$ python3 -q
>>> import numpy as np
>>> np.set_printoptions(precision=2, suppress=True, linewidth=120)
>>> def tidy(a):
...     return np.round(a, 2) + 0
... 
>>> W0 = np.load("block13.npy")
>>> print(W0)
[[ 1 -1  1 -1]
 [ 1  0  0  0]
 [ 1  1  1  1]
 [ 1  2  4  8]
 [ 1  3  9 27]
 [ 1  4 16 64]]
>>> # column 3 is much longer than the rest
>>> Q, V = np.linalg.qr(W0[:, :2])[0], np.linalg.qr(W0[:, 2:])[0]
>>> s = np.linalg.svd(Q.T @ V, compute_uv=False)
>>> print((s > 0.9).sum())
1
>>> print(tidy(np.linalg.norm(Q @ Q.T - V @ V.T, 2)))
0.83
>>> print(tidy(np.linalg.norm(W0) ** 2 / np.linalg.norm(W0, 2) ** 2))
1.0
>>> print(tidy(np.linalg.norm(W0, 2)))
72.56
>>> print(tidy(np.linalg.norm(W0[3] - W0[1])))
9.17
>>> print(tidy(np.linalg.norm(W0, axis=1)))
[ 2.    1.    2.    9.22 28.64 66.1 ]
>>> print(tidy(np.linalg.norm(W0, "nuc")))
79.12
>>> print(tidy(np.linalg.norm(W0[3], 1)), tidy(np.linalg.norm(W0[3], np.inf)))
15.0 8.0
>>> print(tidy(np.linalg.norm(W0, axis=0)))
[ 2.45  5.57 18.84 69.94]
>>> W0 @ W0
Traceback (most recent call last):
  File "<python-input-17>", line 1, in <module>
    W0 @ W0
    ~~~^~~~
ValueError: matmul: Input operand 1 has a mismatch in its core dimension 0, with gufunc signature (n?,k),(k,m?)->(n?,m?) (size 6 is different from 4)
>>> C2 = W0.T @ W0
>>> print(np.linalg.matrix_rank(C2))
4
>>> print((W0 @ W0.T).shape)
(6, 6)
>>> print(np.allclose(C2, C2.T))
True
>>> left, s, VT = np.linalg.svd(W0)
>>> print(tidy(s))
[72.56  3.77  1.71  1.07]
>>> print(np.argmax(s[:-1] / (s[1:] + 1e-6)) + 1)
1
>>> M2 = left[:, :1] @ np.diag(s[:1]) @ VT[:1]
>>> print(np.linalg.matrix_rank(W0, rtol=0.05))
2
>>> print(np.linalg.matrix_rank(M2))
1
>>> rng = np.random.default_rng(70847)
>>> K = rng.normal(size=(33, 3)) + 20 * np.array([-5, -5, -2])
>>> print(tidy(K))
[[ -99.45 -100.    -39.5 ]
 [ -99.71 -100.03  -40.79]
 [ -99.08 -100.6   -40.31]
 [-100.49 -101.75  -40.6 ]
 [-101.85  -99.82  -37.82]
 [-101.8   -99.53  -38.41]
 [-100.83 -100.58  -41.56]
 [-100.88  -98.68  -40.49]
 [ -98.66 -100.91  -40.32]
 [ -98.41  -97.91  -39.37]
 [ -98.56 -101.27  -41.28]
 [-100.68  -99.47  -39.69]
 [-100.65 -101.12  -39.56]
 [-100.85 -100.39  -40.88]
 [-100.23 -100.19  -38.75]
 [-100.51 -101.33  -39.2 ]
 [ -98.82 -100.11  -39.5 ]
 [-100.23 -100.76  -39.41]
 [ -98.82  -99.72  -40.88]
 [ -99.59 -100.6   -41.18]
 [-101.65 -100.14  -40.25]
 [ -98.27 -100.74  -40.81]
 [-100.32  -99.44  -40.89]
 [ -97.58 -100.42  -39.85]
 [-101.44  -99.89  -39.37]
 [-101.91 -100.56  -40.79]
 [-102.09  -99.43  -38.71]
 [ -99.12  -98.14  -41.41]
 [ -99.39 -102.03  -41.05]
 [-100.88 -100.87  -40.37]
 [ -98.97  -99.95  -41.81]
 [ -98.86  -99.55  -40.41]
 [ -98.26  -97.78  -39.4 ]]
>>> C2 = np.cov(K, rowvar=False)
>>> print(tidy(K.std(axis=0)))
[1.23 0.98 0.95]
>>> print(np.argwhere(np.triu(np.abs(np.corrcoef(K.T)) > 0.8, 1)))
[]
>>> print(tidy(np.corrcoef(K[:, 0], K[:, 1])[0, 1]))
0.09
>>> Xc = K - K.mean(axis=0)
>>> left, s, VT = np.linalg.svd(Xc, full_matrices=False)
>>> print(tidy(Xc.mean(axis=0)))
[0. 0. 0.]
>>> print(np.abs(left[:, 0]).argmax())
4
>>> print(tidy(np.abs(VT[-1])))
[0.39 0.5  0.77]
>>> print(tidy((s ** 2).sum() ** 2 / (s ** 4).sum()))
2.58
>>> print(tidy(s ** 2 / (s ** 2).sum()))
[0.5  0.32 0.17]
>>> print((np.sign(left[:, 0]) == np.sign(left[0, 0])).astype(int))
[1 1 1 0 0 0 0 0 1 1 1 0 0 0 0 0 1 0 1 1 0 1 1 1 0 0 0 1 1 0 1 1 1]
>>> print(tidy(VT[0] * np.sign(VT[0, np.abs(VT[0]).argmax()])))
[ 0.9   0.01 -0.44]
>>> d = np.linalg.norm(K[:, None] - K[None], axis=-1)
>>> print(np.unravel_index(d.round(6).argmax(), d.shape))
(np.int64(4), np.int64(10))
>>> print(d.mean(axis=1).argmax())
32
>>> M2 = np.array([[1, 1], [1, -1]])
>>> data = np.kron(M2, np.kron(M2, M2))[rng.permutation(8)][:5]
>>> print(data)
[[ 1  1 -1 -1 -1 -1  1  1]
 [ 1 -1 -1  1 -1  1  1 -1]
 [ 1  1 -1 -1  1  1 -1 -1]
 [ 1 -1 -1  1  1 -1 -1  1]
 [ 1  1  1  1 -1 -1 -1 -1]]
>>> print(tidy(np.linalg.norm(data, axis=0)))
[2.24 2.24 2.24 2.24 2.24 2.24 2.24 2.24]
>>> print(tidy(np.linalg.norm(data[3] - data[4])))
4.0
>>> print(tidy(np.linalg.norm(data[3], 1)), tidy(np.linalg.norm(data[3], np.inf)))
8.0 1.0
>>> M2 = data / np.linalg.norm(data, axis=1, keepdims=True)
>>> C2 = M2 @ M2.T
>>> print((np.abs(C2) > 0.9).astype(int))
[[1 0 0 0 0]
 [0 1 0 0 0]
 [0 0 1 0 0]
 [0 0 0 1 0]
 [0 0 0 0 1]]
>>> X = np.loadtxt("sample9.csv", delimiter=",")
>>> print(X)
[[ 23. -20.   0. -20. -20.   0.  10.  15.   0. -25.]
 [-20.  14.   0.  16.  16.   0.  -8. -12.   0.  20.]
 [  0.   0.  -2.   0.   0.   0.   0.   0.   0.   0.]
 [-20.  16.   0.  14.  16.   0.  -8. -12.   0.  20.]
 [-20.  16.   0.  16.  14.   0.  -8. -12.   0.  20.]
 [  0.   0.   0.   0.   0.  -2.   0.   0.   0.   0.]
 [ 10.  -8.   0.  -8.  -8.   0.   2.   6.   0. -10.]
 [ 15. -12.   0. -12. -12.   0.   6.   7.   0. -15.]
 [  0.   0.   0.   0.   0.   0.   0.   0.  -2.   0.]
 [-25.  20.   0.  20.  20.   0. -10. -15.   0.  23.]]
>>> print((np.linalg.matrix_power((X != 0) + (X.T != 0) + np.eye(10), 10) > 0).astype(int))
[[1 1 0 1 1 0 1 1 0 1]
 [1 1 0 1 1 0 1 1 0 1]
 [0 0 1 0 0 0 0 0 0 0]
 [1 1 0 1 1 0 1 1 0 1]
 [1 1 0 1 1 0 1 1 0 1]
 [0 0 0 0 0 1 0 0 0 0]
 [1 1 0 1 1 0 1 1 0 1]
 [1 1 0 1 1 0 1 1 0 1]
 [0 0 0 0 0 0 0 0 1 0]
 [1 1 0 1 1 0 1 1 0 1]]
>>> print((X != 0).astype(int))
[[1 1 0 1 1 0 1 1 0 1]
 [1 1 0 1 1 0 1 1 0 1]
 [0 0 1 0 0 0 0 0 0 0]
 [1 1 0 1 1 0 1 1 0 1]
 [1 1 0 1 1 0 1 1 0 1]
 [0 0 0 0 0 1 0 0 0 0]
 [1 1 0 1 1 0 1 1 0 1]
 [1 1 0 1 1 0 1 1 0 1]
 [0 0 0 0 0 0 0 0 1 0]
 [1 1 0 1 1 0 1 1 0 1]]
>>> print(np.flatnonzero(np.linalg.matrix_power((X != 0) + (X.T != 0) + np.eye(10), 10)[9]))
[0 1 3 4 6 7 9]
>>> print(tidy(np.sort(np.linalg.eigvals(X).real)))
[ -2.  -2.  -2.  -2.  -2.  -2.  -2.  -2.  -2. 109.]
